% python3 -q
>>> import numpy as np
>>> np.set_printoptions(precision=1, suppress=True, linewidth=140, legacy="1.25")
>>> m1 = np.loadtxt("arr.csv", delimiter=",")
>>> m1
array([[  8.7,   1.7,   6.9,   6.7,   4.9,   0. ,   7.8,   1.1,   6.6],
       [ -1.5,  -0.3,  -1.2,  -1.1,  -0.8,   0.1,  -1.3,  -0.1,  -1.2],
       [-17.3,  -3.7, -13.4, -13.3,  -9.5,  -0.1, -15.3,  -1.7, -13.3],
       [ -4.8,  -1. ,  -3.7,  -3.7,  -2.6,  -0.1,  -4.1,  -0.5,  -3.7],
       [ -9.9,  -2.2,  -7.9,  -7.7,  -5.4,   0. ,  -8.6,  -1. ,  -7.7],
       [  2.5,   0.5,   2. ,   1.9,   1.3,   0.1,   2.2,   0.6,   1.8],
       [ -6.4,  -1.4,  -4.8,  -4.8,  -3.6,  -0.1,  -5.9,  -0.7,  -5. ],
       [  4.6,   1.2,   3.5,   3.4,   2.6,   0. ,   4.1,   0.4,   3.6],
       [  0. ,   0.1,   0.1,   0.2,  -0.1,  -0.1,   0. ,   0.1,  -0.1],
       [  8. ,   1.8,   6.2,   6. ,   4.5,  -0.1,   6.9,   0.7,   6.2],
       [  2.1,   0.5,   1.6,   1.8,   1.2,   0. ,   2. ,   0.1,   1.7],
       [ -0.8,  -0.1,  -0.5,  -0.5,  -0.4,  -0.1,  -0.6,   0. ,  -0.6],
       [ -5.4,  -1.4,  -4.2,  -4.2,  -3. ,   0.2,  -4.8,  -0.5,  -4.3],
       [ -4.3,  -0.8,  -3.3,  -3.5,  -2.4,  -0.1,  -3.8,  -0.5,  -3.5],
       [ -1.9,  -0.2,  -1.4,  -1.4,  -1.2,   0. ,  -1.8,  -0.2,  -1.4],
       [ -6.4,  -1.5,  -4.9,  -4.9,  -3.5,   0. ,  -5.7,  -0.6,  -5.1],
       [ 13.7,   3.1,  10.9,  10.8,   7.8,   0. ,  12.4,   1.5,  10.8],
       [ -6. ,  -1.3,  -4.6,  -4.5,  -3.4,  -0.1,  -5.1,  -0.9,  -4.6]])
>>> vec = np.array([0, 0, 1, 3, 2, 3, 3, 0, 0])
>>> y = m1 @ vec
>>> np.round(np.linalg.pinv(m1) @ m1, 1) + 0
array([[1., 0., 0., 0., 0., 0., 0., 0., 0.],
       [0., 1., 0., 0., 0., 0., 0., 0., 0.],
       [0., 0., 1., 0., 0., 0., 0., 0., 0.],
       [0., 0., 0., 1., 0., 0., 0., 0., 0.],
       [0., 0., 0., 0., 1., 0., 0., 0., 0.],
       [0., 0., 0., 0., 0., 1., 0., 0., 0.],
       [0., 0., 0., 0., 0., 0., 1., 0., 0.],
       [0., 0., 0., 0., 0., 0., 0., 1., 0.],
       [0., 0., 0., 0., 0., 0., 0., 0., 1.]])
>>> np.round(np.linalg.solve(m1.T @ m1, m1.T @ y), 1) + 0
array([0., 0., 1., 3., 2., 3., 3., 0., 0.])
>>> rng = np.random.default_rng(662957)
>>> y = y + 0.3 * rng.normal(size=18)
>>> y
array([  60.1,   -9.6, -118.7,  -32.3,  -67.8,   17.3,  -44.4,   31.1,    0.2,   53.3,   15.3,   -5.1,  -36.6,  -30.5,  -13.7,  -44. ,
         96.4,  -41. ])
>>> beta, *_ = np.linalg.lstsq(m1, y)
>>> [round(float(np.linalg.norm(np.linalg.solve(m1.T @ m1 + lam * np.eye(9), m1.T @ y))), 2) for lam in (0, 1, 10, 100)]
[6.08, 3.56, 3.45, 3.37]
>>> beta.round()
array([-1., -0.,  1.,  3.,  2.,  3.,  3.,  1.,  1.])
>>> round(np.linalg.norm(y - m1 @ beta), 1)
0.8
>>> cov = m1.T @ m1
>>> np.linalg.matrix_rank(cov)
9
>>> np.abs(m1).max()
17.3
>>> np.round(m1.mean(axis=0), 1) + 0
array([-1.4, -0.3, -1. , -1. , -0.8,  0. , -1.2, -0.1, -1.1])
>>> m1[18]
Traceback (most recent call last):
  File "<python-input-19>", line 1, in <module>
    m1[18]
    ~~^^^^
IndexError: index 18 is out of bounds for axis 0 with size 18
>>> np.linalg.rank(m1)
Traceback (most recent call last):
  File "<python-input-20>", line 1, in <module>
    np.linalg.rank(m1)
    ^^^^^^^^^^^^^^
AttributeError: module 'numpy.linalg' has no attribute 'rank'
>>> m1.sum(axis=0)
array([-25.1,  -5. , -18.7, -18.8, -13.6,  -0.4, -21.6,  -2.2, -19.8])
>>> Z = m1[[9, 5]].astype(float)
>>> for _ in range(5):
...     labels = np.linalg.norm(m1[:, None] - Z, axis=-1).argmin(axis=1)
...     Z = np.array([m1[labels == j].mean(axis=0) for j in range(2)])
... 
>>> labels
array([0, 1, 1, 1, 1, 0, 1, 0, 1, 0, 0, 1, 1, 1, 1, 1, 0, 1])
>>> print(Z.round(1) + 0)
[[ 6.6  1.5  5.2  5.1  3.7  0.   5.9  0.7  5.1]
 [-5.4 -1.2 -4.1 -4.1 -3.   0.  -4.8 -0.6 -4.2]]
>>> np.round(Z[1] - Z[0], 1) + 0
array([-12. ,  -2.6,  -9.3,  -9.2,  -6.7,   0. , -10.6,  -1.3,  -9.3])
>>> np.bincount(labels)
array([ 6, 12])
>>> other = np.array([[-2, -2, 2, -2, 0, -1, -1, -3, 0],
...     [0, 1, 3, -2, -3, 2, 1, 2, -1],
...     [1, -3, 3, -2, -1, 2, 1, 0, 1],
...     [-2, -2, 0, 1, -2, -3, 3, 3, -2],
...     [0, 0, -1, 1, -3, -1, -2, -3, 3],
...     [2, 0, -2, 1, -3, 3, -3, 0, -1],
...     [3, -3, 1, 1, 3, 1, -1, -1, -2],
...     [-1, -2, 3, -1, -3, 1, 3, 1, -1],
...     [-2, -3, -1, 1, 3, 0, -2, 0, -3]])
>>> Z = np.array([[1, 1, 2], [0, 0, -1], [1, 0, -2]])
>>> arr = np.block([[other, np.zeros((9, 3))], [np.zeros((3, 9)), Z]])
>>> print(arr)
[[-2. -2.  2. -2.  0. -1. -1. -3.  0.  0.  0.  0.]
 [ 0.  1.  3. -2. -3.  2.  1.  2. -1.  0.  0.  0.]
 [ 1. -3.  3. -2. -1.  2.  1.  0.  1.  0.  0.  0.]
 [-2. -2.  0.  1. -2. -3.  3.  3. -2.  0.  0.  0.]
 [ 0.  0. -1.  1. -3. -1. -2. -3.  3.  0.  0.  0.]
 [ 2.  0. -2.  1. -3.  3. -3.  0. -1.  0.  0.  0.]
 [ 3. -3.  1.  1.  3.  1. -1. -1. -2.  0.  0.  0.]
 [-1. -2.  3. -1. -3.  1.  3.  1. -1.  0.  0.  0.]
 [-2. -3. -1.  1.  3.  0. -2.  0. -3.  0.  0.  0.]
 [ 0.  0.  0.  0.  0.  0.  0.  0.  0.  1.  1.  2.]
 [ 0.  0.  0.  0.  0.  0.  0.  0.  0.  0.  0. -1.]
 [ 0.  0.  0.  0.  0.  0.  0.  0.  0.  1.  0. -2.]]
>>> labels = rng.permutation(12)
>>> labels
array([ 7,  2,  0,  9,  1,  8,  3, 10, 11,  5,  4,  6])
>>> other = arr[labels][:, labels]
>>> other
array([[ 1.,  3., -1.,  0., -2., -1., -1.,  0.,  0.,  1., -3.,  3.],
       [ 0.,  3.,  1.,  0., -3.,  1., -2.,  0.,  0.,  2., -1.,  1.],
       [-3.,  2., -2.,  0., -2.,  0., -2.,  0.,  0., -1.,  0., -1.],
       [ 0.,  0.,  0.,  1.,  0.,  0.,  0.,  1.,  2.,  0.,  0.,  0.],
       [ 2.,  3.,  0.,  0.,  1., -1., -2.,  0.,  0.,  2., -3.,  1.],
       [ 0., -1., -2.,  0., -3., -3.,  1.,  0.,  0.,  0.,  3., -2.],
       [ 3.,  0., -2.,  0., -2., -2.,  1.,  0.,  0., -3., -2.,  3.],
       [ 0.,  0.,  0.,  0.,  0.,  0.,  0.,  0., -1.,  0.,  0.,  0.],
       [ 0.,  0.,  0.,  1.,  0.,  0.,  0.,  0., -2.,  0.,  0.,  0.],
       [ 0., -2.,  2.,  0.,  0., -1.,  1.,  0.,  0.,  3., -3., -3.],
       [-3., -1.,  0.,  0.,  0.,  3.,  1.,  0.,  0., -1., -3., -2.],
       [-1.,  1.,  3.,  0., -3., -2.,  1.,  0.,  0.,  1.,  3., -1.]])
>>> np.diag(other)
array([ 1.,  3., -2.,  1.,  1., -3.,  1.,  0., -2.,  3., -3., -1.])
>>> round(np.linalg.det(other), 1), round(np.linalg.det(arr[labels]), 1)
(-156736.0, -156736.0)
